$ ipython --no-banner

In [1]: import numpy as np

In [2]: np.set_printoptions(precision=2, suppress=True, linewidth=200, sign=" ")

In [3]: F = np.loadtxt("layer6.csv", delimiter=",")

In [4]: F
Out[4]: 
array([[-0.84, -2.61],
       [ 2.74, -1.11]])

In [5]: Q, V = np.linalg.qr(F[:, :1])[0], np.linalg.qr(F[:, 1:])[0]

In [6]: sv = np.linalg.svd(Q.T @ V, compute_uv=False)

In [7]: (sv > 0.9).sum()
Out[7]: np.int64(0)

In [8]: sv
Out[8]: array([ 0.1])

In [9]: round(np.abs(np.linalg.eigvals(F)).max(), 2)
Out[9]: np.float64(2.85)

In [10]: F @ F
Out[10]: 
array([[-6.46,  5.1 ],
       [-5.36, -5.93]])

In [11]: print(np.round(np.trace(F), 2))
-1.95

In [12]: A2 = np.array([[0, -3], [-2, 3]])

In [13]: Z = np.kron(A2, F)

In [14]: np.round(np.linalg.norm(Z, 2), 2), round(float(np.linalg.norm(A2, 2) * np.linalg.norm(F, 2)), 2)
Out[14]: (np.float64(13.49), 13.49)

In [15]: Z.shape
Out[15]: (4, 4)

In [16]: r0 = np.array([0, 3])

In [17]: A2 = F + np.outer(r0, np.eye(2)[1])

In [18]: np.linalg.matrix_rank(np.linalg.inv(A2) - np.linalg.inv(F), tol=1e-8)
Out[18]: np.int64(1)

In [19]: np.round(np.linalg.det(A2) / np.linalg.det(F), 2), np.round(1 + np.linalg.solve(F, r0)[1], 2)
Out[19]: (np.float64(0.69), np.float64(0.69))

In [20]: np.linalg.matrix_rank(A2 - F)
Out[20]: np.int64(1)

In [21]: W0 = np.load("w.npy")

In [22]: W0
Out[22]: 
array([[ 3,  3],
       [ 8,  8],
       [ 2,  2],
       [-2, -2]])

In [23]: # null space of dimension 1

In [24]: left, sv, vt = np.linalg.svd(W0)

In [25]: np.argmax(sv[:-1] / (sv[1:] + 1e-6)) + 1
Out[25]: np.int64(1)

In [26]: sv.round(2) + 0
Out[26]: array([ 12.73,   0.  ])

In [27]: A2 = left[:, :1] @ np.diag(sv[:1]) @ vt[:1]

In [28]: np.linalg.matrix_rank(A2)
Out[28]: np.int64(1)

In [29]: T = np.stack([F, 2 * F, F[::-1]])

In [30]: T.shape
Out[30]: (3, 2, 2)

In [31]: np.linalg.matrix_rank(T)
Out[31]: array([ 2,  2,  2])

In [32]: A2 = W0[0, 0] * W0[1:] - np.outer(W0[1:, 0], W0[0])

In [33]: A2
Out[33]: 
array([[ 0,  0],
       [ 0,  0],
       [ 0,  0]])

In [34]: W0[:, 0] / W0[0, 0]
Out[34]: array([ 1.  ,  2.67,  0.67, -0.67])

In [35]: np.linalg.matrix_rank(A2), np.linalg.matrix_rank(W0)
Out[35]: (np.int64(0), np.int64(1))
